$ python3 -q
>>> import numpy as np
>>> np.set_printoptions(precision=1, suppress=True, linewidth=200, floatmode="fixed")
>>> rng = np.random.default_rng(873534)
>>> arr = np.eye(5, dtype=int)[rng.permutation(5)] * np.array([-2, 2, 0, -1, 1])
>>> arr
array([[ 0,  0,  0,  0,  0],
       [ 0,  2,  0,  0,  0],
       [ 0,  0,  0, -1,  0],
       [ 0,  0,  0,  0,  1],
       [-2,  0,  0,  0,  0]])
>>> # rows and columns are dependent
>>> np.sort(np.linalg.eigvals(arr).real)
array([0.0, 0.0, 0.0, 0.0, 2.0])
>>> round(np.linalg.det(arr), 1)
np.float64(0.0)
>>> U, sigma, Vh = np.linalg.svd(arr)
>>> np.argmax(sigma[:-1] / (sigma[1:] + 1e-6)) + 1
np.int64(4)
>>> other = U[:, :4] @ np.diag(sigma[:4]) @ Vh[:4]
>>> np.linalg.matrix_rank(other)
np.int64(4)
>>> np.abs(arr - other).max()
np.float64(0.0)
>>> round(float(np.linalg.norm(arr - other) / np.linalg.norm(arr)), 1)
0.0
>>> arr @ np.linalg.pinv(arr) @ arr
array([[ 0.0,  0.0,  0.0,  0.0,  0.0],
       [ 0.0,  2.0,  0.0,  0.0,  0.0],
       [ 0.0,  0.0,  0.0, -1.0,  0.0],
       [ 0.0,  0.0,  0.0,  0.0,  1.0],
       [-2.0,  0.0,  0.0,  0.0,  0.0]])
>>> round(float(np.trace(np.linalg.pinv(arr) @ arr)), 1)
4.0
>>> np.allclose(arr[:-1].T @ np.linalg.lstsq(arr[:-1].T, arr[-1])[0], arr[-1])
False
>>> np.abs(np.diag(np.linalg.qr(arr)[1])) > 1e-9
array([ True,  True, False, False, False])
>>> x0 = np.array([9, -9, 7, -3, 5])
>>> arr @ np.eye(5)[2]
array([0.0, 0.0, 0.0, 0.0, 0.0])
>>> arr @ np.ones(5)
array([ 0.0,  2.0, -1.0,  1.0, -2.0])
>>> np.linalg.norm(arr @ x0) <= np.linalg.norm(arr, 2) * np.linalg.norm(x0) + 1e-9
np.True_
>>> (arr * x0).sum(axis=1)
array([  0, -18,   3,   5, -18])
>>> X = np.loadtxt("x.csv", delimiter=",")
>>> X
array([[-2.0, -3.0,  0.0,  0.0,  2.0],
       [ 0.0,  3.0,  0.0,  0.0, -3.0],
       [ 0.0,  0.0,  0.0,  0.0, -1.0]])
>>> x0 = np.array([2, -2, 2, -1, 1])
>>> h = np.maximum(X @ x0, 0)
>>> np.maximum(X @ (3 * x0), 0)
array([12.0,  0.0,  0.0])
>>> np.flatnonzero(h > 1e-9)
array([0])
>>> np.tanh(X @ x0)
array([ 1.0, -1.0, -0.8])
>>> th = np.sort(rng.uniform(-2, 2, 31))
>>> feats = np.c_[th, th ** 2, th ** 3] @ np.array([[-5, -4, 0, 2, 4], [-4, 2, -1, 3, 0], [4, 5, -2, -5, -2]])
>>> feats.round(1) + 0
array([[-33.8, -20.6,  10.6,  43.0,   6.6],
       [-25.2, -13.9,   7.8,  32.8,   3.8],
       [-24.5, -13.4,   7.5,  32.0,   3.6],
       [-24.1, -13.0,   7.4,  31.5,   3.5],
       [-23.6, -12.7,   7.2,  30.9,   3.3],
       [-15.2,  -6.5,   4.6,  20.9,   0.8],
       [ -7.7,  -1.6,   2.3,  11.8,  -1.1],
       [ -3.8,   0.6,   1.2,   7.1,  -1.9],
       [ -1.4,   1.7,   0.6,   3.9,  -2.2],
       [ -0.4,   2.0,   0.3,   2.6,  -2.2],
       [  0.0,   2.0,   0.2,   2.0,  -2.1],
       [  0.4,   2.1,   0.1,   1.4,  -2.1],
       [  0.4,   2.1,   0.1,   1.4,  -2.1],
       [  1.0,   1.8,   0.0,   0.3,  -1.7],
       [  1.0,   1.2,   0.0,  -0.2,  -1.1],
       [  1.0,   1.2,   0.0,  -0.2,  -1.1],
       [  0.5,   0.5,   0.0,  -0.2,  -0.5],
       [  0.5,   0.4,   0.0,  -0.2,  -0.4],
       [  0.2,   0.1,   0.0,  -0.1,  -0.1],
       [ -3.4,  -0.7,  -0.7,   1.2,   1.9],
       [ -3.5,  -0.7,  -0.7,   1.2,   1.9],
       [ -4.7,   1.0,  -1.9,   0.8,   2.2],
       [ -4.7,   1.2,  -2.0,   0.8,   2.2],
       [ -5.0,   3.4,  -3.2,  -0.2,   1.9],
       [ -3.7,  12.8,  -7.8,  -5.5,  -0.1],
       [ -1.2,  21.4, -11.7, -11.0,  -2.4],
       [ -1.1,  21.4, -11.7, -11.0,  -2.4],
       [  1.4,  28.4, -14.9, -15.8,  -4.5],
       [  1.6,  29.1, -15.2, -16.3,  -4.7],
       [  1.8,  29.5, -15.4, -16.6,  -4.8],
       [  4.6,  36.6, -18.5, -21.6,  -6.9]])
>>> labels = feats[:, 1] > np.median(feats[:, 1])
>>> u = feats[labels].mean(axis=0) - feats[~labels].mean(axis=0)
>>> np.argsort(-np.abs(u).round(6), kind="stable")
array([3, 1, 0, 2, 4])
>>> round(float((((feats - feats.mean(axis=0)) @ u > 0) == labels).mean()), 1)
0.8
>>> labels.astype(int)
array([0, 0, 0, 0, 0, 0, 0, 0, 1, 1, 1, 1, 1, 1, 1, 0, 0, 0, 0, 0, 0, 0, 0, 1, 1, 1, 1, 1, 1, 1, 1])
>>> u
array([ 10.7,  17.9,  -9.2, -19.1,  -4.0])
>>> ((feats - feats.mean(axis=0)) @ u > 0).astype(int)
array([0, 0, 0, 0, 0, 0, 0, 0, 0, 1, 1, 1, 1, 1, 1, 1, 1, 1, 1, 0, 0, 1, 1, 1, 1, 1, 1, 1, 1, 1, 1])
>>> W0 = np.load("w.npy")
>>> W0.round(1) + 0
array([[ 0.9,  0.0, -0.1, -0.2,  0.1],
       [ 0.0,  1.0,  0.0, -0.1,  0.1],
       [-0.1,  0.0,  0.9, -0.3,  0.1],
       [-0.2, -0.1, -0.3,  0.4,  0.3],
       [ 0.1,  0.1,  0.1,  0.3,  0.8]])
>>> vals, vecs = np.linalg.eigh(W0)
>>> x0 = np.array([2, 2, -2, 1, -2])
>>> round(float(x0 @ W0 @ x0 / (x0 @ x0)), 1), np.round(vals[0], 1), round(float(vals[-1]), 1)
(0.8, np.float64(0.0), 1.0)
>>> np.round(W0 @ np.linalg.pinv(W0) @ W0, 1) + 0
array([[ 0.9,  0.0, -0.1, -0.2,  0.1],
       [ 0.0,  1.0,  0.0, -0.1,  0.1],
       [-0.1,  0.0,  0.9, -0.3,  0.1],
       [-0.2, -0.1, -0.3,  0.4,  0.3],
       [ 0.1,  0.1,  0.1,  0.3,  0.8]])
>>> np.unique(W0.round(6), axis=0).shape
(5, 5)
>>> round(np.trace(np.linalg.pinv(W0) @ W0), 1)
np.float64(4.0)
>>> M = np.load("mat.npy")
>>> M
array([[-1.9, -8.4, -0.9],
       [ 2.5,  6.8,  0.7],
       [ 1.7,  3.6,  0.4],
       [-2.6, -8.6, -1.5],
       [ 1.9,  7.0,  0.6],
       [-0.8, -2.9, -0.2],
       [ 1.7,  6.0,  0.4],
       [ 2.1,  9.0,  1.0],
       [ 2.7,  8.2,  0.8],
       [ 0.1,  0.5, -0.3],
       [ 2.1,  6.2,  0.3],
       [-1.5, -4.5, -0.5],
       [ 1.3,  4.7,  0.5],
       [ 2.3,  8.9,  0.9],
       [-0.4, -3.4,  0.0],
       [-2.1, -8.2, -1.9],
       [-2.8, -6.7, -0.9],
       [ 0.2, -0.1, -0.2],
       [-1.9, -6.5, -0.7],
       [ 0.7,  3.6,  0.7],
       [ 0.7,  3.7, -0.1],
       [ 1.0,  4.0,  1.0],
       [ 2.8,  8.7,  0.9],
       [ 1.0,  3.3,  0.3],
       [-1.7, -5.1, -1.1],
       [-0.9, -3.4, -0.5],
       [-2.6, -8.5, -1.1],
       [-1.9, -5.2,  0.1],
       [-2.0, -4.6, -0.7]])
>>> gram = np.cov(M, rowvar=False)
>>> np.argwhere(np.triu(np.abs(np.corrcoef(M.T)) > 0.8, 1))
array([[0, 1],
       [0, 2],
       [1, 2]])
>>> np.argsort(-M.std(axis=0).round(6), kind="stable")
array([1, 0, 2])
>>> other = np.c_[M[:, :2] @ np.array([[5, 0], [4, 0]]), np.array([5, -8, -3, 1, 0, -4, -1, 6, 6, 7, -8, 2, 2, 8, -2, -2, -1, 4, 4, 6, 5, 3, 2, 8, 2, 7, 4, -6, 7])]
>>> other
array([[-43.1,   0.0,   5.0],
       [ 39.7,   0.0,  -8.0],
       [ 22.9,   0.0,  -3.0],
       [-47.4,   0.0,   1.0],
       [ 37.5,   0.0,   0.0],
       [-15.6,   0.0,  -4.0],
       [ 32.5,   0.0,  -1.0],
       [ 46.5,   0.0,   6.0],
       [ 46.3,   0.0,   6.0],
       [  2.5,   0.0,   7.0],
       [ 35.3,   0.0,  -8.0],
       [-25.5,   0.0,   2.0],
       [ 25.3,   0.0,   2.0],
       [ 47.1,   0.0,   8.0],
       [-15.6,   0.0,  -2.0],
       [-43.3,   0.0,  -2.0],
       [-40.8,   0.0,  -1.0],
       [  0.6,   0.0,   4.0],
       [-35.5,   0.0,   4.0],
       [ 17.9,   0.0,   6.0],
       [ 18.3,   0.0,   5.0],
       [ 21.0,   0.0,   3.0],
       [ 48.8,   0.0,   2.0],
       [ 18.2,   0.0,   8.0],
       [-28.9,   0.0,   2.0],
       [-18.1,   0.0,   7.0],
       [-47.0,   0.0,   4.0],
       [-30.3,   0.0,  -6.0],
       [-28.4,   0.0,   7.0]])
>>> np.linalg.matrix_rank(np.c_[M, other])
np.int64(4)
>>> np.linalg.norm(np.linalg.qr(M)[0].T @ other, axis=0) ** 2 / ((other ** 2).sum(axis=0) + 1e-12)
array([1.0, 0.0, 0.1])
